$ ipython --no-banner

In [1]: import numpy as np

In [2]: np.set_printoptions(suppress=True, linewidth=160)

In [3]: E = np.load("case1.npy")

In [4]: E
Out[4]: 
array([[ -9.26,  -8.15,   5.3 ,   5.69,   1.29,   2.75],
       [  0.37,  -4.31,  -1.55,  -0.5 ,  -7.  ,  -9.79],
       [-11.17,  -8.09,   0.92,   3.16,  -1.75,   2.82],
       [  1.91,  -4.28,   6.73,   0.4 ,   0.78, -11.26],
       [  3.38,  17.56,   6.31,   1.19,   4.41,  -7.03],
       [  1.75,   3.69,  14.52, -14.8 ,  -1.8 ,  12.92],
       [-10.8 ,  12.06,   3.35,   0.49, -17.07,  -6.69],
       [  6.67,   1.71,   1.  ,   1.42,   4.74,   5.73],
       [ -3.71,  -4.87,  -0.22,  -4.56,  21.09,   6.03],
       [ -5.14,  14.37,   3.15,  -0.65,  -6.7 ,  -2.91],
       [ 12.59,  -4.25,  -5.72,   0.99,   7.11, -13.97],
       [  0.2 ,  -3.48,  11.09,   8.23,  -8.65,  12.02],
       [  5.77,   5.74,  -8.64,   5.45,   4.98,  -5.04],
       [  3.78,  -8.04,  -4.48,   1.48,   6.6 ,   9.12],
       [ 14.95,  14.49,  -3.11,   3.74,  -6.11, -10.41],
       [ -1.05,   3.58,   1.54,   6.12,  -5.38,   7.09],
       [ -2.22, -13.94,  13.27,  -7.8 , -13.83,   2.73],
       [ -0.21,  -2.69,  -2.3 ,  -4.24,  -7.75,  -4.29],
       [  3.59, -16.77,   4.35,  -9.7 ,  -6.  ,  -3.89],
       [  7.07,   5.66,  -4.23,   3.98,  -0.73,  -4.39],
       [-18.28, -14.78,   9.46,   1.73,  -0.88,  -9.13],
       [  3.38,   4.99,   6.  ,  -1.21,   3.14,  -0.95],
       [ -3.21,  -6.29,  -5.81,   0.09,  -0.89,   6.04],
       [  9.89, -20.9 ,  -5.2 ,   5.04,  -5.22,  -2.52],
       [ -3.48,   2.84,   6.86,  -3.78,   5.3 , -10.83],
       [ -0.69,   7.49,   3.14,   8.6 ,  -6.81,   5.  ],
       [ -8.68,  11.05,  -2.58,   1.14,  -1.36,  13.09],
       [ -6.31,  -1.76,  -8.6 ,   4.9 ,  -3.09, -12.49],
       [ -5.75, -14.41,  -3.81,  -5.78,  -1.55,  -1.03],
       [ -7.45,  -4.43,   8.93,   1.91,   4.88, -18.91],
       [ -8.84, -18.28, -10.08,   3.28,  -0.79, -12.48],
       [ -1.72,  -0.01,   8.55,  -9.45, -12.31,  -6.59],
       [  7.79,  -6.92,   0.17,  -7.52, -11.56, -23.57]])

In [5]: dist = np.linalg.norm(E[:, None] - E[None], axis=-1)

In [6]: dist.mean(axis=1).argmax()
Out[6]: np.int64(5)

In [7]: np.flatnonzero(dist[3] < dist.mean() / 2)
Out[7]: array([ 1,  3, 24])

In [8]: np.unravel_index(dist.round(6).argmax(), dist.shape)
Out[8]: (np.int64(5), np.int64(30))

In [9]: W1 = np.array([[-1, 0, 3, -1, -1],
   ...:     [-3, -2, 1, 3, 3],
   ...:     [-2, 2, -2, 0, 3],
   ...:     [3, -2, -3, -3, -3],
   ...:     [-1, 2, 0, 3, 0],
   ...:     [0, 1, -3, 0, -2]])

In [10]: coef = np.array([1, 1, 3, 1, 1])

In [11]: hid = np.maximum(E @ W1 + coef, 0)

In [12]: print(np.linalg.matrix_rank(hid))
5

In [13]: W2 = np.array([[3, 0, 2], [0, 0, 2], [1, 1, 3], [1, 2, 3], [2, 2, 0]])

In [14]: W1 @ W2
Out[14]: 
array([[ -3,  -1,   4],
       [  1,  13,   2],
       [ -2,   4,  -6],
       [ -3, -15, -16],
       [  0,   6,  11],
       [ -7,  -7,  -7]])

In [15]: vec = np.array([2, 5, 3, 6, 7, 9])

In [16]: rhs = E @ vec

In [17]: np.round(np.linalg.solve(E.T @ E, E.T @ rhs), 2)
Out[17]: array([2., 5., 3., 6., 7., 9.])

In [18]: rng = np.random.default_rng(594142)

In [19]: rhs = rhs + 0.02 * rng.normal(size=33)

In [20]: rhs.round(2)
Out[20]: 
array([  24.52, -165.59,  -27.92,  -90.87,   88.22,   80.38, -128.01,  118.2 ,  142.13,   -5.95,  -83.23,  113.27,   36.54,   91.11,  -20.98,   83.29, -153.36,
       -139.03, -198.82,    8.99, -160.05,   55.88,   -6.67, -129.28,  -55.22,   94.4 ,  145.24, -151.86, -149.79, -134.86, -237.49, -180.04, -356.68])

In [21]: coef, *_ = np.linalg.lstsq(E, rhs)

In [22]: [round(float(np.linalg.norm(np.linalg.solve(E.T @ E + lam * np.eye(6), E.T @ rhs))), 2) for lam in (0, 1, 10, 100)]
Out[22]: [14.28, 14.27, 14.2, 13.55]

In [23]: coef.round(2)
Out[23]: array([2., 5., 3., 6., 7., 9.])

In [24]: coef.round()
Out[24]: array([2., 5., 3., 6., 7., 9.])

In [25]: Xc = (E - E.mean(axis=0)) / E.std(axis=0)

In [26]: np.argwhere(np.abs(Xc) > 2)
Out[26]: 
array([[ 5,  2],
       [ 5,  3],
       [ 6,  4],
       [ 8,  4],
       [14,  0],
       [20,  0],
       [32,  5]])

In [27]: coef = np.linalg.lstsq(np.delete(Xc, 3, axis=1), Xc[:, 3])[0]

In [28]: round(float(1 - np.var(Xc[:, 3] - np.delete(Xc, 3, axis=1) @ coef)), 2)
Out[28]: 0.21

In [29]: np.abs(coef).argmax()
Out[29]: np.int64(2)

In [30]: z = rng.permutation(6)

In [31]: A2 = E[:, z] * rng.choice([-1, 1], 6)

In [32]: print(A2)
[[  1.29  -9.26   2.75  -8.15   5.69  -5.3 ]
 [ -7.     0.37  -9.79  -4.31  -0.5    1.55]
 [ -1.75 -11.17   2.82  -8.09   3.16  -0.92]
 [  0.78   1.91 -11.26  -4.28   0.4   -6.73]
 [  4.41   3.38  -7.03  17.56   1.19  -6.31]
 [ -1.8    1.75  12.92   3.69 -14.8  -14.52]
 [-17.07 -10.8   -6.69  12.06   0.49  -3.35]
 [  4.74   6.67   5.73   1.71   1.42  -1.  ]
 [ 21.09  -3.71   6.03  -4.87  -4.56   0.22]
 [ -6.7   -5.14  -2.91  14.37  -0.65  -3.15]
 [  7.11  12.59 -13.97  -4.25   0.99   5.72]
 [ -8.65   0.2   12.02  -3.48   8.23 -11.09]
 [  4.98   5.77  -5.04   5.74   5.45   8.64]
 [  6.6    3.78   9.12  -8.04   1.48   4.48]
 [ -6.11  14.95 -10.41  14.49   3.74   3.11]
 [ -5.38  -1.05   7.09   3.58   6.12  -1.54]
 [-13.83  -2.22   2.73 -13.94  -7.8  -13.27]
 [ -7.75  -0.21  -4.29  -2.69  -4.24   2.3 ]
 [ -6.     3.59  -3.89 -16.77  -9.7   -4.35]
 [ -0.73   7.07  -4.39   5.66   3.98   4.23]
 [ -0.88 -18.28  -9.13 -14.78   1.73  -9.46]
 [  3.14   3.38  -0.95   4.99  -1.21  -6.  ]
 [ -0.89  -3.21   6.04  -6.29   0.09   5.81]
 [ -5.22   9.89  -2.52 -20.9    5.04   5.2 ]
 [  5.3   -3.48 -10.83   2.84  -3.78  -6.86]
 [ -6.81  -0.69   5.     7.49   8.6   -3.14]
 [ -1.36  -8.68  13.09  11.05   1.14   2.58]
 [ -3.09  -6.31 -12.49  -1.76   4.9    8.6 ]
 [ -1.55  -5.75  -1.03 -14.41  -5.78   3.81]
 [  4.88  -7.45 -18.91  -4.43   1.91  -8.93]
 [ -0.79  -8.84 -12.48 -18.28   3.28  10.08]
 [-12.31  -1.72  -6.59  -0.01  -9.45  -8.55]
 [-11.56   7.79 -23.57  -6.92  -7.52  -0.17]]

In [33]: left, _, Vt = np.linalg.svd(E.T @ A2)

In [34]: z
Out[34]: array([4, 0, 5, 1, 3, 2])

In [35]: print(np.round(left @ Vt, 2) + 0)
[[ 0.  1.  0.  0.  0.  0.]
 [ 0.  0.  0.  1.  0.  0.]
 [ 0.  0.  0.  0.  0. -1.]
 [ 0.  0.  0.  0.  1.  0.]
 [ 1.  0.  0.  0.  0.  0.]
 [ 0.  0.  1.  0.  0.  0.]]
